$ python -q
>>> import numpy as np
>>> np.set_printoptions(precision=3, suppress=True, linewidth=160)
>>> def rd(a):
...     return np.round(a, 3) + 0
... 
>>> E = np.load("m.npy")
>>> rd(E)
array([[ 0.415,  0.544, -0.191, -0.231,  0.464,  0.614],
       [ 0.544,  0.821, -0.113, -0.417,  0.443,  1.053],
       [-0.191, -0.113,  0.264, -0.038, -0.426,  0.033],
       [-0.231, -0.417, -0.038,  0.248, -0.085, -0.603],
       [ 0.464,  0.443, -0.426, -0.085,  0.775,  0.308],
       [ 0.614,  1.053,  0.033, -0.603,  0.308,  1.478]])
>>> rank = np.linalg.matrix_rank(E)
>>> rank
np.int64(2)
>>> ns = np.linalg.svd(E)[2][rank:].T
>>> print([int(np.linalg.matrix_rank(E[:, :j + 1])) for j in range(6)])
[1, 2, 2, 2, 2, 2]
>>> ns.shape
(6, 4)
>>> rd(E @ ns)
array([[0., 0., 0., 0.],
       [0., 0., 0., 0.],
       [0., 0., 0., 0.],
       [0., 0., 0., 0.],
       [0., 0., 0., 0.],
       [0., 0., 0., 0.]])
>>> np.linalg.matrix_rank(E.T @ E), np.linalg.matrix_rank(E @ E.T)
(np.int64(2), np.int64(2))
>>> T = np.stack([E, -2 * E, E[::-1]])
>>> rd(np.linalg.norm(T, axis=(1, 2)))
array([3.162, 6.325, 3.162])
>>> np.linalg.matrix_rank(T.reshape(3, -1))
np.int64(2)
>>> np.linalg.matrix_rank(T)
array([2, 2, 2])
>>> (T @ E.T).shape
(3, 6, 6)
>>> T.shape
(3, 6, 6)
>>> evals, evecs = np.linalg.eigh(E)
>>> x = np.array([4, 4, 5, -4, -1, -1])
>>> rd(x @ E @ x / (x @ x)), rd(evals[0]), rd(evals[-1])
(np.float64(0.513), np.float64(0.0), np.float64(3.0))
>>> W0 = np.load("mat.npy")
>>> W0
array([[22, -1, -1],
       [ 0, 29, -1],
       [ 2,  1, 27]])
>>> x = np.array([1, 2, -2])
>>> rhs = W0 @ x
>>> rhs
array([ 22,  60, -50])
>>> rd(np.linalg.solve(W0.T, W0[0]))
array([1., 0., 0.])
>>> rd(np.linalg.solve(W0, W0[:, 1]))
array([0., 1., 0.])
>>> np.count_nonzero(W0)
np.int64(8)
>>> np.abs(W0).max()
np.int64(29)
>>> np.unravel_index(np.abs(W0).argmax(), W0.shape)
(np.int64(1), np.int64(1))
>>> W0.sum(axis=0)
array([24, 29, 25])
>>> np.linalg.rank(W0)
Traceback (most recent call last):
  File "<python-input-32>", line 1, in <module>
    np.linalg.rank(W0)
    ^^^^^^^^^^^^^^
AttributeError: module 'numpy.linalg' has no attribute 'rank'
>>> rd(np.linalg.norm(W0))
np.float64(45.409)
>>> W0.shape
(3, 3)
>>> print(rd(np.linalg.svd(W0, compute_uv=False)))
[29.055 27.111 21.972]
>>> arr = np.load("data.npy")
>>> print(arr)
[[0 1]
 [1 0]]
>>> x = np.array([-2, 1])
>>> rd(np.linalg.norm(x)), rd(np.linalg.norm(arr @ x))
(np.float64(2.236), np.float64(2.236))
>>> rd(np.linalg.inv(arr))
array([[0., 1.],
       [1., 0.]])
>>> rd(np.abs(np.linalg.eigvals(arr)))
array([1., 1.])
>>> [p for p in range(1, 25) if np.allclose(np.linalg.matrix_power(arr, p), np.eye(2))]
[2, 4, 6, 8, 10, 12, 14, 16, 18, 20, 22, 24]
>>> arr[:, 0] @ arr[:, 1]
np.int64(0)
>>> arr @ arr.T
array([[1, 0],
       [0, 1]])
>>> evals, evecs = np.linalg.eigh(arr)
>>> rd(np.abs(evecs[:, -1]))
array([0.707, 0.707])
>>> np.unique(evals.round(6) + 0, return_counts=True)[1]
array([1, 1])
>>> rd(np.linalg.eigvalsh(arr + 5 * np.eye(2)))
array([4., 6.])
>>> rd(np.linalg.svd(arr, compute_uv=False))
array([1., 1.])
>>> (evals > 1e-8).sum(), (evals < -1e-8).sum()
(np.int64(1), np.int64(1))
>>> np.abs(evecs[:, -1]).round(6).argmax()
np.int64(0)
>>> M2 = np.array([[0, 1], [0, 1]])
>>> W2 = np.kron(M2, arr)
>>> W2.shape
(4, 4)
>>> rng = np.random.default_rng(708654)
>>> lab = rng.integers(0, 3, 5)
>>> m1 = np.triu((lab[:, None] == lab) & (rng.random((5, 5)) < 0.8), 1).astype(int)
>>> m1 += m1.T
>>> m1
array([[0, 1, 0, 1, 1],
       [1, 0, 0, 1, 1],
       [0, 0, 0, 0, 0],
       [1, 1, 0, 0, 0],
       [1, 1, 0, 0, 0]])
>>> print(rd(np.trace(np.linalg.pinv(E) @ E)))
2.0
>>> np.abs(np.diag(np.linalg.qr(E)[1])) > 1e-9
array([ True,  True, False, False, False, False])
>>> print(np.allclose(E[:-1].T @ np.linalg.lstsq(E[:-1].T, E[-1])[0], E[-1]))
True
>>> evals, evecs = np.linalg.eigh(m1)
>>> x = np.array([1, 0, 0, 2, 2])
>>> rd(x @ m1 @ x / (x @ x)), rd(evals[0]), rd(evals[-1])
(np.float64(0.889), np.float64(-1.562), np.float64(2.562))
>>> print(rd(evecs * np.abs(evals) @ evecs.T))
[[1.591 0.591 0.    0.243 0.243]
 [0.591 1.591 0.    0.243 0.243]
 [0.    0.    0.    0.    0.   ]
 [0.243 0.243 0.    0.97  0.97 ]
 [0.243 0.243 0.    0.97  0.97 ]]
>>> print(np.abs(m1).sum(axis=1).max(), rd(np.abs(evals).max()))
3 2.562
>>> (np.sign(evecs[:, -1].round(6)) == np.sign(evecs[0, -1].round(6))).astype(int)
array([1, 1, 0, 1, 1])
>>> np.linalg.lstsq(m1[:-1].T, m1[-1])[2]
np.int32(3)
>>> print(np.abs(np.diag(np.linalg.qr(m1)[1])) > 1e-9)
[ True  True False  True False]
>>> print(rd(m1 @ np.linalg.pinv(m1) @ m1))
[[0. 1. 0. 1. 1.]
 [1. 0. 0. 1. 1.]
 [0. 0. 0. 0. 0.]
 [1. 1. 0. 0. 0.]
 [1. 1. 0. 0. 0.]]
>>> m1 @ m1
array([[3, 2, 0, 1, 1],
       [2, 3, 0, 1, 1],
       [0, 0, 0, 0, 0],
       [1, 1, 0, 2, 2],
       [1, 1, 0, 2, 2]])
>>> np.trace(m1 @ m1 @ m1) // 6
np.int64(2)
>>> Lm = np.diag(m1.sum(axis=1)) - m1
>>> np.linalg.matrix_rank(Lm)
np.int64(3)
>>> print((np.linalg.eigvalsh(Lm) < 1e-8).sum())
2
>>> round(np.linalg.det(Lm[1:, 1:]))
0
>>> Lm
array([[ 3, -1,  0, -1, -1],
       [-1,  3,  0, -1, -1],
       [ 0,  0,  0,  0,  0],
       [-1, -1,  0,  2,  0],
       [-1, -1,  0,  0,  2]])
>>> evals, evecs = np.linalg.eigh(m1)
>>> np.unique(evals.round(6) + 0, return_counts=True)[1]
array([1, 1, 2, 1])
>>> print(rd(np.linalg.eigvalsh(m1 + 3 * np.eye(5))))
[1.438 2.    3.    3.    5.562]
>>> np.abs(evecs[:, -1]).round(6).argmax()
np.int64(0)
>>> rd(np.abs(evecs[:, -1]))
array([0.557, 0.557, 0.   , 0.435, 0.435])
>>> rd(evecs @ np.diag(evals) @ evecs.T)
array([[0., 1., 0., 1., 1.],
       [1., 0., 0., 1., 1.],
       [0., 0., 0., 0., 0.],
       [1., 1., 0., 0., 0.],
       [1., 1., 0., 0., 0.]])
>>> F = np.load("layer17.npy")
>>> F
array([[2.1, 7. , 3. , 2. , 5. ],
       [6. , 2.1, 1. , 6. , 1. ],
       [1. , 5. , 3.1, 6. , 2. ],
       [6. , 8. , 3. , 1.1, 2. ],
       [2. , 7. , 3. , 2. , 5.1]])
>>> print(np.einsum("ii->", F))
13.5
>>> print(rd(np.linalg.det(F[::-1])))
-6.371
>>> rd(np.linalg.eigvals(F))
array([18.127+0.j   ,  0.284+0.764j,  0.284-0.764j,  0.1  +0.j   , -5.295+0.j   ])
>>> rd(np.linalg.eigvals(F).sum().real)
np.float64(13.5)
>>> print(rd(np.linalg.det(F.T)))
-6.371
>>> M2 = F / np.linalg.norm(F, axis=1, keepdims=True)
>>> gram = M2 @ M2.T
>>> rd(gram)
array([[1.   , 0.559, 0.823, 0.879, 1.   ],
       [0.559, 1.   , 0.748, 0.681, 0.551],
       [0.823, 0.748, 1.   , 0.709, 0.821],
       [0.879, 0.681, 0.709, 1.   , 0.872],
       [1.   , 0.551, 0.821, 0.872, 1.   ]])
>>> F.inv()
Traceback (most recent call last):
  File "<python-input-95>", line 1, in <module>
    F.inv()
    ^^^^^
AttributeError: 'numpy.ndarray' object has no attribute 'inv'
>>> (F - F.T) / 2
array([[ 0. ,  0.5,  1. , -2. ,  1.5],
       [-0.5,  0. , -2. , -1. , -3. ],
       [-1. ,  2. ,  0. ,  1.5, -0.5],
       [ 2. ,  1. , -1.5,  0. ,  0. ],
       [-1.5,  3. ,  0.5,  0. ,  0. ]])
>>> rd(np.abs(np.linalg.eigvals(F)).max())
np.float64(18.127)
>>> np.allclose(F @ F.T, F.T @ F)
False
>>> assert F == F.T
Traceback (most recent call last):
  File "<python-input-99>", line 1, in <module>
    assert F == F.T
           ^^^^^^^^
ValueError: The truth value of an array with more than one element is ambiguous. Use a.any() or a.all()
>>> (F + F.T) / 2
array([[2.1, 6.5, 2. , 4. , 3.5],
       [6.5, 2.1, 3. , 7. , 4. ],
       [2. , 3. , 3.1, 4.5, 2.5],
       [4. , 7. , 4.5, 1.1, 2. ],
       [3.5, 4. , 2.5, 2. , 5.1]])
>>> X = np.load("x.npy")
>>> X
array([[ -1.935,  -6.186,  -3.478,   0.823],
       [ -1.001,  -0.855,   1.814,   2.103],
       [ -0.302,   3.52 ,   2.392,   2.603],
       [ -0.813,   2.016,   5.398,   4.788],
       [ -2.747, -11.027,  -8.983,  -0.729],
       [ -0.502,   3.165,   1.216,   3.105],
       [ -0.618,   1.99 ,   2.5  ,   2.918],
       [  0.145,   3.01 ,  -3.24 ,  -1.884],
       [ -0.102,   3.149,   0.504,   0.613],
       [ -1.861,  -4.952,  -5.167,   1.207],
       [ -0.699,  -0.574,  -6.167,  -1.347]])
>>> gram = np.cov(X, rowvar=False)
>>> rd(X.std(axis=0))
array([0.84 , 4.58 , 4.246, 1.962])
>>> rd(np.corrcoef(X[:, 1], X[:, 0])[0, 1])
np.float64(0.967)
>>> np.argwhere(np.triu(np.abs(np.corrcoef(X.T)) > 0.8, 1))
array([[0, 1],
       [2, 3]])
>>> np.argsort(-X.std(axis=0).round(6), kind="stable")
array([1, 2, 3, 0])
>>> gram.shape
(4, 4)
>>> rd(np.linalg.eigvalsh(gram)[::-1])
array([39.777,  7.689,  0.446,  0.   ])
>>> x = np.array([-1, -8, -6, -3])
>>> rhs = X @ x
>>> beta, lr = np.zeros(4), 1 / np.linalg.norm(X, 2) ** 2
>>> for i in range(15):
...     beta -= lr * X.T @ (X @ beta - rhs)
...     if i % 5 == 0: print(i, round(np.linalg.norm(X @ beta - rhs), 3))
... 
0 9.685
5 6.362
10 4.208
>>> rd(np.linalg.cond(X))
np.float64(31.825)
>>> rd(beta)
array([-0.984, -7.778, -6.334, -2.591])
>>> U, sig, vt = np.linalg.svd(X, full_matrices=False)
>>> rd(np.abs(vt[0]))
array([0.141, 0.705, 0.675, 0.163])
>>> rd(np.cumsum(sig ** 2) / np.sum(sig ** 2))
array([0.78 , 0.938, 0.999, 1.   ])
>>> U.shape, sig.shape, vt.shape
((11, 4), (4,), (4, 4))
>>> rd(sig)
array([20.284,  9.109,  5.703,  0.637])
>>> (sig > 1e-8).sum()
np.int64(4)
>>> rd(sig / sig[0])
array([1.   , 0.449, 0.281, 0.031])
>>> np.abs(U[:, 0]).round(6).argmax()
np.int64(4)
>>> rd(vt @ vt.T)
array([[1., 0., 0., 0.],
       [0., 1., 0., 0.],
       [0., 0., 1., 0.],
       [0., 0., 0., 1.]])
>>> u = np.array([2, -8, -4])
>>> M2 = W0 + np.outer(u, np.eye(3)[1])
>>> print(np.linalg.matrix_rank(np.linalg.inv(M2) - np.linalg.inv(W0), tol=1e-8))
1
>>> mat = np.array([[9, -3, -9, 21, -7, -21],
...     [6, -3, 9, 14, -7, 21],
...     [3, -6, -9, 7, -14, -21],
...     [12, -4, -12, 0, 0, 0],
...     [8, -4, 12, 0, 0, 0],
...     [4, -8, -12, 0, 0, 0]])
>>> mat
array([[  9,  -3,  -9,  21,  -7, -21],
       [  6,  -3,   9,  14,  -7,  21],
       [  3,  -6,  -9,   7, -14, -21],
       [ 12,  -4, -12,   0,   0,   0],
       [  8,  -4,  12,   0,   0,   0],
       [  4,  -8, -12,   0,   0,   0]])
>>> W = np.array([[0, 2, 2, -2, 0, -1],
...     [2, -1, -1, 1, -1, -2],
...     [-2, 1, -2, -2, -2, 1],
...     [-2, -1, 0, 2, -1, 0],
...     [0, -2, 1, -1, 0, -1],
...     [-2, 1, 1, -2, 1, 2]])
>>> beta = np.array([2, -1, 1, -2, -3, 1])
>>> H = np.maximum(mat @ W + beta, 0)
>>> np.linalg.matrix_rank(H)
np.int64(6)
>>> W2 = np.array([[2, 2], [2, 2], [0, 3], [1, -3], [-3, -2], [0, -3]])
>>> W @ W2
array([[  2,  19],
       [  6,   4],
       [  2,  -1],
       [ -1, -10],
       [ -5,   5],
       [ -7,  -1]])
>>> H @ W2
array([[ 114, -194],
       [  88,  -53],
       [ 150, -146],
       [  -9,  175],
       [  62,   23],
       [ -55,   70]])
>>> (H @ W2).round(6).argmax(axis=1)
array([0, 0, 0, 1, 0, 1])
